>>> import numpy as np
>>> import numpy.linalg as la
>>> np.set_printoptions(suppress=True, linewidth=160)
>>> def tidy(a):
...     return np.round(a, 3) + 0
... 
>>> J = np.load("m.npy")
>>> tidy(J)
array([[-0.285,  0.064,  0.69 ,  0.144,  0.647],
       [-0.326, -0.539, -0.517, -0.259,  0.519],
       [-0.041, -0.192, -0.224,  0.954,  0.028],
       [-0.854,  0.426, -0.163,  0.018, -0.248],
       [ 0.285,  0.698, -0.424,  0.038,  0.5  ]])
>>> tidy(J[:, 0] @ J[:, 4])
np.float64(0.0)
>>> tidy(la.svd(J, compute_uv=False))
array([1., 1., 1., 1., 1.])
>>> tidy(J @ J.T)
array([[1., 0., 0., 0., 0.],
       [0., 1., 0., 0., 0.],
       [0., 0., 1., 0., 0.],
       [0., 0., 0., 1., 0.],
       [0., 0., 0., 0., 1.]])
>>> tidy(la.norm(J, axis=0))
array([1., 1., 1., 1., 1.])
>>> O, vecs = la.qr(J[:, :2])[0], la.qr(J[:, 2:])[0]
>>> s = la.svd(O.T @ vecs, compute_uv=False)
>>> (s > 0.9).sum()
np.int64(0)
>>> tidy(np.degrees(np.arccos(s.clip(0, 1))))
array([90., 90.])
>>> tidy(s)
array([0., 0.])
>>> x0 = np.array([0, -3, -3, 0, -3])
>>> tidy(la.inv(J))
array([[-0.285, -0.326, -0.041, -0.854,  0.285],
       [ 0.064, -0.539, -0.192,  0.426,  0.698],
       [ 0.69 , -0.517, -0.224, -0.163, -0.424],
       [ 0.144, -0.259,  0.954,  0.018,  0.038],
       [ 0.647,  0.519,  0.028, -0.248,  0.5  ]])
>>> [p for p in range(1, 25) if np.allclose(la.matrix_power(J, p), np.eye(5))]
[]
>>> tidy(np.sort(np.abs(np.degrees(np.angle(la.eigvals(J))))))
array([  0.   ,  77.455,  77.455, 169.077, 169.077])
>>> tidy(la.det(J))
np.float64(1.0)
>>> W0 = np.array([[-1.9, -0.8, -0.5, -1.9],
...     [1.1, 1.6, 1.0, 1.3],
...     [0.1, 0.2, -0.5, 0.0],
...     [0.2, 0.3, 0.1, -0.2],
...     [-0.2, 2.4, 0.2, 1.9],
...     [-0.9, 0.3, -1.0, 0.3],
...     [1.9, -0.1, 0.0, -0.4]])
>>> rng = np.random.default_rng(268384)
>>> W0[1] = W0[5] + 0.05 * rng.normal(size=4)
>>> tidy(W0)
array([[-1.9  , -0.8  , -0.5  , -1.9  ],
       [-0.972,  0.311, -0.989,  0.213],
       [ 0.1  ,  0.2  , -0.5  ,  0.   ],
       [ 0.2  ,  0.3  ,  0.1  , -0.2  ],
       [-0.2  ,  2.4  ,  0.2  ,  1.9  ],
       [-0.9  ,  0.3  , -1.   ,  0.3  ],
       [ 1.9  , -0.1  ,  0.   , -0.4  ]])
>>> M2 = W0 / la.norm(W0, axis=1)
Traceback (most recent call last):
  File "<python-input-24>", line 1, in <module>
    M2 = W0 / la.norm(W0, axis=1)
         ~~~^~~~~~~~~~~~~~~~~~~~~
ValueError: operands could not be broadcast together with shapes (7,4) (7,) 
>>> M2 = W0 / la.norm(W0, axis=1, keepdims=True)
>>> cov = M2 @ M2.T
>>> tidy(cov[1])
array([ 0.413,  1.   ,  0.584, -0.398,  0.26 ,  0.997, -0.703])
>>> (cov - 2 * np.eye(7)).round(6).argmax(axis=1)
array([1, 5, 5, 6, 5, 1, 3])
>>> tidy(la.norm(M2, axis=1))
array([1., 1., 1., 1., 1., 1., 1.])
>>> tidy(la.norm(W0, "nuc"))
np.float64(8.943)
>>> tidy(la.norm(W0) ** 2 / la.norm(W0, 2) ** 2)
np.float64(1.823)
>>> tidy(la.norm(W0, axis=1))
array([2.848, 1.437, 0.548, 0.424, 3.074, 1.411, 1.944])
>>> tidy(la.norm(W0[3] - W0[2]))
np.float64(0.648)
>>> tidy(la.norm(W0, axis=0))
array([3.011, 2.594, 1.59 , 2.749])
>>> W0[:, 4]
Traceback (most recent call last):
  File "<python-input-35>", line 1, in <module>
    W0[:, 4]
    ~~^^^^^^
IndexError: index 4 is out of bounds for axis 1 with size 4
>>> W0.shape
(7, 4)
>>> tidy(np.diff(W0, axis=0))
array([[ 0.928,  1.111, -0.489,  2.113],
       [ 1.072, -0.111,  0.489, -0.213],
       [ 0.1  ,  0.1  ,  0.6  , -0.2  ],
       [-0.4  ,  2.1  ,  0.1  ,  2.1  ],
       [-0.7  , -2.1  , -1.2  , -1.6  ],
       [ 2.8  , -0.4  ,  1.   , -0.7  ]])
>>> tidy(la.svd(W0, compute_uv=False))
array([3.767, 3.064, 1.237, 0.875])
>>> tidy(la.norm(W0))
np.float64(5.087)
>>> np.abs(W0).max()
np.float64(2.4)
>>> cov = W0.T @ W0
>>> tidy(la.svd(W0, compute_uv=False) ** 2)
array([14.191,  9.388,  1.53 ,  0.766])
>>> x0 = np.array([2, 1, 2, 3])
>>> h1 = np.maximum(W0 @ x0, 0)
>>> np.flatnonzero(h1 > 1e-9)
array([3, 4, 6])
>>> tidy(h1)
array([0. , 0. , 0. , 0.3, 8.1, 0. , 2.5])
>>> tidy(W0.T @ h1)
array([ 3.19, 19.28,  1.65, 14.33])
>>> W0 * (h1 > 1e-9)[:, None]
array([[-0. , -0. , -0. , -0. ],
       [-0. ,  0. , -0. ,  0. ],
       [ 0. ,  0. , -0. ,  0. ],
       [ 0.2,  0.3,  0.1, -0.2],
       [-0.2,  2.4,  0.2,  1.9],
       [-0. ,  0. , -0. ,  0. ],
       [ 1.9, -0.1,  0. , -0.4]])
>>> tidy(np.maximum(W0 @ x0, 0) - np.maximum(-W0 @ x0, 0))
array([-11.3  ,  -2.972,  -0.6  ,   0.3  ,   8.1  ,  -2.6  ,   2.5  ])
>>> tidy(np.tanh(W0 @ x0))
array([-1.   , -0.995, -0.537,  0.291,  1.   , -0.989,  0.987])
>>> M = np.loadtxt("layer18.csv", delimiter=",")
>>> M
array([[-0.071, -0.395,  1.46 , -4.762],
       [ 1.909, -1.621,  0.517, -1.366],
       [ 0.948, -0.85 ,  0.596, -2.192],
       [-1.814,  1.659, -0.41 ,  1.45 ],
       [-1.584,  1.228,  2.191, -6.539],
       [-0.614,  0.101, -0.618,  1.303],
       [-2.517,  0.351, -0.236, -1.894],
       [ 0.707,  1.331,  1.406, -1.413],
       [-2.172,  1.278,  1.366, -5.304],
       [ 0.059,  0.255, -0.456,  1.9  ],
       [-2.864,  1.174,  0.837, -3.956],
       [ 0.658, -1.14 ,  0.116, -1.043],
       [-3.205,  1.242, -0.346, -1.122],
       [-0.863,  1.358,  2.743, -7.778],
       [-1.318,  1.782,  0.142,  0.074],
       [-1.119, -1.17 , -0.902, -0.343],
       [ 0.918, -1.085,  1.047, -4.148],
       [ 0.908, -1.793, -1.268,  2.857],
       [-0.679,  0.42 ,  1.587, -5.619],
       [ 2.874, -1.453,  0.924, -0.774],
       [ 0.33 ,  0.186, -0.428,  1.744],
       [ 1.263,  0.342,  1.466, -2.517],
       [-0.87 ,  0.513,  1.932, -5.548],
       [ 0.137, -1.147,  0.475, -2.765],
       [-0.203, -2.296, -1.381,  0.456],
       [ 1.015, -1.522, -1.245,  2.763],
       [-1.604,  0.518, -0.084, -1.639],
       [ 0.42 ,  0.966,  1.663, -3.364],
       [ 0.91 , -0.521, -1.607,  5.428],
       [-2.241,  1.621, -0.093, -0.256],
       [-0.096,  1.898,  1.469, -2.047],
       [-2.061,  1.26 ,  1.453, -5.196],
       [-0.46 ,  0.917, -0.049,  1.193],
       [ 0.884, -1.035,  1.122, -3.816],
       [-0.016,  1.24 , -0.375,  2.855],
       [ 0.195, -0.267,  1.566, -4.751],
       [ 0.594, -0.797, -1.475,  3.734]])
>>> f = np.array([-2, -1, 1])
>>> tidy(np.polyval(f, M[29]))
array([-6.803, -5.876,  1.076,  1.125])
>>> tidy(np.correlate(M[29], M[21], "full"))
array([ 5.641, -7.365,  1.844, -1.768,  1.64 , -0.205, -0.323])
>>> np.convolve(M[29], f)
array([ 4.482, -1.001, -3.676,  2.226,  0.163, -0.256])
>>> t = np.radians(60)
>>> Rm = np.eye(4)
>>> Rm[0, 0] = Rm[3, 3] = np.cos(t)
>>> Rm[0, 3], Rm[3, 0] = -np.sin(t), np.sin(t)
>>> tidy(Rm)
array([[ 0.5  ,  0.   ,  0.   , -0.866],
       [ 0.   ,  1.   ,  0.   ,  0.   ],
       [ 0.   ,  0.   ,  1.   ,  0.   ],
       [ 0.866,  0.   ,  0.   ,  0.5  ]])
>>> M2 = M @ Rm.T
>>> tidy(la.det(Rm)), np.trace(Rm)
(np.float64(1.0), np.float64(3.0))
>>> tidy(la.svd(M, compute_uv=False)), tidy(la.svd(M2, compute_uv=False))
(array([22.349,  9.45 ,  5.367,  0.494]), array([22.349,  9.45 ,  5.367,  0.494]))
>>> tidy(np.abs(M2 - M).max(axis=0))
array([7.167, 0.   , 0.   , 3.142])
>>> np.allclose(la.norm(M, axis=1), la.norm(M2, axis=1))
True
>>> np.allclose(M @ M.T, M2 @ M2.T)
True
>>> tidy(la.norm(M))
np.float64(24.856)
>>> M.shape
(37, 4)
>>> np.count_nonzero(M)
np.int64(148)
>>> mat = np.load("case18.npy")
>>> mat
array([[ 0,  0,  0,  0,  0, -1,  0,  0],
       [ 0, -1,  0,  0,  0,  0,  0,  0],
       [ 0,  0,  0,  0,  0,  0,  0,  0],
       [ 0,  0,  0,  0,  0,  0,  0,  0],
       [ 0,  0,  0, -2,  0,  0,  0,  0],
       [ 0,  0,  1,  0,  0,  0,  0,  0],
       [ 2,  0,  0,  0,  0,  0,  0,  0],
       [ 0,  0,  0,  0,  0,  0, -2,  0]])
>>> mat[4] @ mat[6]
np.int64(0)
>>> tidy(la.norm(mat, 1)), tidy(la.norm(mat, np.inf))
(np.float64(2.0), np.float64(2.0))
>>> tidy(la.norm(mat, "nuc"))
np.float64(9.0)
>>> tidy(la.norm(mat, axis=1))
array([1., 1., 0., 0., 2., 1., 2., 2.])
>>> E = np.load("dump.npy")
>>> E
array([[ 0.978,  1.   ,  0.951, -0.998, -0.422, -0.235,  0.989,  0.907],
       [-0.01 , -0.93 ,  0.766, -0.953,  0.235, -0.9  ,  0.995, -0.405],
       [-0.854, -0.943,  0.647,  0.821, -0.291, -0.254, -0.993, -0.84 ],
       [ 0.53 , -0.119, -0.454, -0.08 ,  0.397, -0.1  , -0.05 ,  0.178],
       [-0.226,  0.572, -0.264,  0.01 , -0.245,  0.397,  0.862,  0.354],
       [ 0.96 , -0.827,  1.   , -1.   ,  0.345, -0.999, -0.811, -0.926],
       [ 0.909,  1.   , -0.962, -0.53 , -0.38 ,  0.979,  1.   ,  0.994],
       [-0.119, -0.959,  0.217,  0.611,  0.405, -0.558, -0.994, -0.744],
       [-0.178,  1.   , -1.   ,  0.999, -0.354,  1.   ,  0.939,  0.992],
       [-1.   , -1.   ,  0.11 ,  1.   , -0.77 ,  0.264, -1.   , -0.997],
       [-0.1  ,  0.635, -0.964,  0.963,  0.11 ,  0.9  , -0.804,  0.551],
       [ 0.998,  1.   , -0.999,  0.879,  0.811,  0.987, -0.981,  0.992],
       [ 0.01 ,  0.9  , -0.851, -0.43 , -0.188,  0.696,  1.   ,  0.856],
       [ 0.726,  0.979,  0.485, -0.892, -0.235,  0.11 ,  0.93 ,  0.686],
       [-0.988, -1.   ,  0.999, -0.664, -0.592, -0.991, -0.975, -0.996],
       [-0.946,  0.11 ,  0.814,  0.217, -0.818,  0.291,  0.735, -0.414],
       [ 0.999,  0.949,  0.493, -0.996,  0.872, -0.881, -0.06 ,  0.735],
       [-0.388, -0.762, -0.53 ,  0.938,  0.178,  0.336, -0.997, -0.501],
       [-0.96 ,  0.11 ,  0.96 ,  0.811, -0.874,  0.327, -0.997, -0.818],
       [-0.397, -0.999, -0.446,  0.827,  0.744, -0.786, -0.99 , -0.885],
       [ 0.963,  0.999, -0.881, -0.623,  0.207,  0.837,  0.95 ,  0.964],
       [ 0.843,  0.786,  0.749, -0.982,  0.159, -0.696,  0.985,  0.462],
       [ 0.808,  0.664,  0.869, -0.962,  0.119, -0.735,  0.551,  0.11 ],
       [ 0.978,  1.   , -0.721, -0.438,  0.1  ,  0.869, -0.462,  0.953],
       [ 0.749, -0.954,  0.753, -0.937,  0.675, -0.948,  0.226, -0.565],
       [ 0.129,  1.   , -0.995,  0.986, -0.658,  0.999,  0.38 ,  0.984]])
>>> U, s = la.svd(E)
Traceback (most recent call last):
  File "<python-input-79>", line 1, in <module>
    U, s = la.svd(E)
    ^^^^
ValueError: too many values to unpack (expected 2)
>>> U, s, VT = la.svd(E, full_matrices=False)
>>> np.abs(U[:, 0]).round(6).argmax()
np.int64(6)
>>> tidy(np.sqrt((s ** 2).sum())), tidy(la.norm(E))
(np.float64(10.983), np.float64(10.983))
>>> tidy(s)
array([7.59 , 6.075, 3.834, 2.514, 1.622, 1.216, 0.785, 0.608])
>>> tidy(np.abs(VT[0]))
array([0.329, 0.544, 0.273, 0.143, 0.006, 0.293, 0.396, 0.508])
>>> basis = E[[7, 12]].astype(float)
>>> for _ in range(7):
...     lab = la.norm(E[:, None] - basis, axis=-1).argmin(axis=1)
...     basis = np.array([E[lab == j].mean(axis=0) for j in range(2)])
... 
>>> lab
array([1, 0, 0, 1, 1, 0, 1, 0, 1, 0, 1, 1, 1, 1, 0, 0, 1, 0, 0, 0, 1, 1, 1, 1, 0, 1])
>>> np.abs(basis[1] - basis[0]).argmax()
np.int64(1)
>>> tidy(basis[1] - basis[0])
array([ 0.917,  1.566, -0.784, -0.358,  0.089,  0.725,  0.943,  1.45 ])
>>> np.bincount(lab)
array([11, 15])
>>> Ac = E - E.mean(axis=0)
>>> U, s, VT = la.svd(Ac, full_matrices=False)
>>> la.matrix_rank(Ac)
np.int64(8)
>>> tidy(Ac.mean(axis=0))
array([0., 0., 0., 0., 0., 0., 0., 0.])
>>> np.abs(VT[0]).argmax()
np.int64(1)
>>> tidy(s ** 2 / (s ** 2).sum())
array([0.475, 0.309, 0.123, 0.05 , 0.022, 0.012, 0.005, 0.003])
>>> np.abs(U[:, 0]).argmax()
np.int64(14)
>>> cov = np.cov(E, rowvar=False)
>>> tidy(np.median(E, axis=0))
array([ 0.07 ,  0.603,  0.164, -0.255,  0.105,  0.187,  0.088,  0.266])
>>> np.argwhere(np.triu(np.abs(np.corrcoef(E.T)) > 0.8, 1))
array([[1, 7]])
>>> f = np.array([-2, -5, 3, 5, 3, 0, -1]) + 0.5
>>> feats = np.eye(7) - 2 * np.outer(f, f) / (f @ f)
>>> tidy(feats)
array([[ 0.942, -0.174,  0.135,  0.212,  0.135,  0.019, -0.019],
       [-0.174,  0.479,  0.405,  0.637,  0.405,  0.058, -0.058],
       [ 0.135,  0.405,  0.685, -0.495, -0.315, -0.045,  0.045],
       [ 0.212,  0.637, -0.495,  0.222, -0.495, -0.071,  0.071],
       [ 0.135,  0.405, -0.315, -0.495,  0.685, -0.045,  0.045],
       [ 0.019,  0.058, -0.045, -0.071, -0.045,  0.994,  0.006],
       [-0.019, -0.058,  0.045,  0.071,  0.045,  0.006,  0.994]])
>>> evals, vecs = la.eigh(feats)
>>> x0 = np.array([-2, -5, 5, -5, 2, 1, -3])
>>> tidy(la.eigvalsh(feats[1:, 1:]))
array([-0.942,  1.   ,  1.   ,  1.   ,  1.   ,  1.   ])
>>> tidy(x0 @ feats @ x0 / (x0 @ x0)), tidy(evals[0]), tidy(evals[-1])
(np.float64(0.834), np.float64(-1.0), np.float64(1.0))
>>> tidy(vecs * np.abs(evals) @ vecs.T)
array([[1., 0., 0., 0., 0., 0., 0.],
       [0., 1., 0., 0., 0., 0., 0.],
       [0., 0., 1., 0., 0., 0., 0.],
       [0., 0., 0., 1., 0., 0., 0.],
       [0., 0., 0., 0., 1., 0., 0.],
       [0., 0., 0., 0., 0., 1., 0.],
       [0., 0., 0., 0., 0., 0., 1.]])
>>> tidy(np.abs(feats).sum(axis=1).max()), tidy(np.abs(evals).max())
(np.float64(2.215), np.float64(1.0))
>>> tidy(vecs * np.maximum(evals, 0) @ vecs.T)
array([[ 0.971, -0.087,  0.068,  0.106,  0.068,  0.01 , -0.01 ],
       [-0.087,  0.74 ,  0.203,  0.318,  0.203,  0.029, -0.029],
       [ 0.068,  0.203,  0.842, -0.248, -0.158, -0.023,  0.023],
       [ 0.106,  0.318, -0.248,  0.611, -0.248, -0.035,  0.035],
       [ 0.068,  0.203, -0.158, -0.248,  0.842, -0.023,  0.023],
       [ 0.01 ,  0.029, -0.023, -0.035, -0.023,  0.997,  0.003],
       [-0.01 , -0.029,  0.023,  0.035,  0.023,  0.003,  0.997]])
